% ipython --no-banner

In [1]: import numpy as np

In [2]: import numpy.linalg as la

In [3]: np.set_printoptions(suppress=True, linewidth=200)

In [4]: feats = np.loadtxt("data.csv", delimiter=",")

In [5]: feats
Out[5]: 
array([[5., 1., 1., 1., 1., 1., 1., 1.],
       [1., 5., 1., 1., 1., 1., 1., 1.],
       [1., 1., 5., 1., 1., 1., 1., 1.],
       [1., 1., 1., 5., 1., 1., 1., 1.],
       [1., 1., 1., 1., 5., 1., 1., 1.],
       [1., 1., 1., 1., 1., 5., 1., 1.],
       [1., 1., 1., 1., 1., 1., 5., 1.],
       [1., 1., 1., 1., 1., 1., 1., 5.]])

In [6]: evals, evecs = la.eigh(feats)

In [7]: x0 = np.array([1, 1, -1, -2, -2, 0, -2, -2])

In [8]: round(float(x0 @ feats @ x0 / (x0 @ x0)), 3), round(float(evals[0]), 3), evals[-1]
Out[8]: (6.579, 4.0, np.float64(12.0))

In [9]: print(np.round(evecs * np.maximum(evals, 0) @ evecs.T, 3))
[[5. 1. 1. 1. 1. 1. 1. 1.]
 [1. 5. 1. 1. 1. 1. 1. 1.]
 [1. 1. 5. 1. 1. 1. 1. 1.]
 [1. 1. 1. 5. 1. 1. 1. 1.]
 [1. 1. 1. 1. 5. 1. 1. 1.]
 [1. 1. 1. 1. 1. 5. 1. 1.]
 [1. 1. 1. 1. 1. 1. 5. 1.]
 [1. 1. 1. 1. 1. 1. 1. 5.]]

In [10]: np.round(la.eigvalsh(feats[1:, 1:]), 3)
Out[10]: array([ 4.,  4.,  4.,  4.,  4.,  4., 11.])

In [11]: np.abs(feats).sum(axis=1).max(), np.abs(evals).max()
Out[11]: (np.float64(12.0), np.float64(12.0))

In [12]: x0 @ feats @ x0
Out[12]: np.float64(125.0)

In [13]: out = feats[0, 0] * feats[1:] - np.outer(feats[1:, 0], feats[0])

In [14]: out
Out[14]: 
array([[ 0., 24.,  4.,  4.,  4.,  4.,  4.,  4.],
       [ 0.,  4., 24.,  4.,  4.,  4.,  4.,  4.],
       [ 0.,  4.,  4., 24.,  4.,  4.,  4.,  4.],
       [ 0.,  4.,  4.,  4., 24.,  4.,  4.,  4.],
       [ 0.,  4.,  4.,  4.,  4., 24.,  4.,  4.],
       [ 0.,  4.,  4.,  4.,  4.,  4., 24.,  4.],
       [ 0.,  4.,  4.,  4.,  4.,  4.,  4., 24.]])

In [15]: print(np.flatnonzero(~out.round(6).any(axis=1)))
[]

In [16]: feats[:, 0] / feats[0, 0]
Out[16]: array([1. , 0.2, 0.2, 0.2, 0.2, 0.2, 0.2, 0.2])

In [17]: la.matrix_rank(out), la.matrix_rank(feats)
Out[17]: (np.int64(7), np.int64(8))

In [18]: t3 = np.stack([out, -2 * out, out[::-1]])

In [19]: np.einsum("bij,cij->bc", t3, t3)
Out[19]: 
array([[ 4704., -9408.,  2304.],
       [-9408., 18816., -4608.],
       [ 2304., -4608.,  4704.]])

In [20]: t3.sum(axis=0)
Out[20]: 
array([[  0., -20.,   0.,   0.,   0.,   0.,   0.,  20.],
       [  0.,   0., -20.,   0.,   0.,   0.,  20.,   0.],
       [  0.,   0.,   0., -20.,   0.,  20.,   0.,   0.],
       [  0.,   0.,   0.,   0.,   0.,   0.,   0.,   0.],
       [  0.,   0.,   0.,  20.,   0., -20.,   0.,   0.],
       [  0.,   0.,  20.,   0.,   0.,   0., -20.,   0.],
       [  0.,  20.,   0.,   0.,   0.,   0.,   0., -20.]])

In [21]: print(la.matrix_rank(t3.reshape(3, -1)))
2

In [22]: cov = feats.T @ feats

In [23]: np.diag(cov)
Out[23]: array([32., 32., 32., 32., 32., 32., 32., 32.])

In [24]: print(np.allclose(cov, cov.T))
True

In [25]: la.matrix_rank(cov)
Out[25]: np.int64(8)

In [26]: print(cov)
[[32. 16. 16. 16. 16. 16. 16. 16.]
 [16. 32. 16. 16. 16. 16. 16. 16.]
 [16. 16. 32. 16. 16. 16. 16. 16.]
 [16. 16. 16. 32. 16. 16. 16. 16.]
 [16. 16. 16. 16. 32. 16. 16. 16.]
 [16. 16. 16. 16. 16. 32. 16. 16.]
 [16. 16. 16. 16. 16. 16. 32. 16.]
 [16. 16. 16. 16. 16. 16. 16. 32.]]

In [27]: x0 = np.array([1, 0, 3, 1, 0, 1, 3, 2])

In [28]: y = feats @ x0

In [29]: c, lr = np.zeros(8), 1 / la.norm(feats, 2) ** 2

In [30]: for i in range(60):
    ...:     c -= lr * feats.T @ (feats @ c - y)
    ...:     if i % 10 == 0: print(i, round(la.norm(feats @ c - y), 3))
    ...: 
0 11.173
10 3.441
20 1.06
30 0.326
40 0.1
50 0.031

In [31]: round(la.cond(feats), 3)
Out[31]: np.float64(3.0)

In [32]: c.round(3)
Out[32]: array([1.   , 0.001, 2.999, 1.   , 0.001, 1.   , 2.999, 1.999])
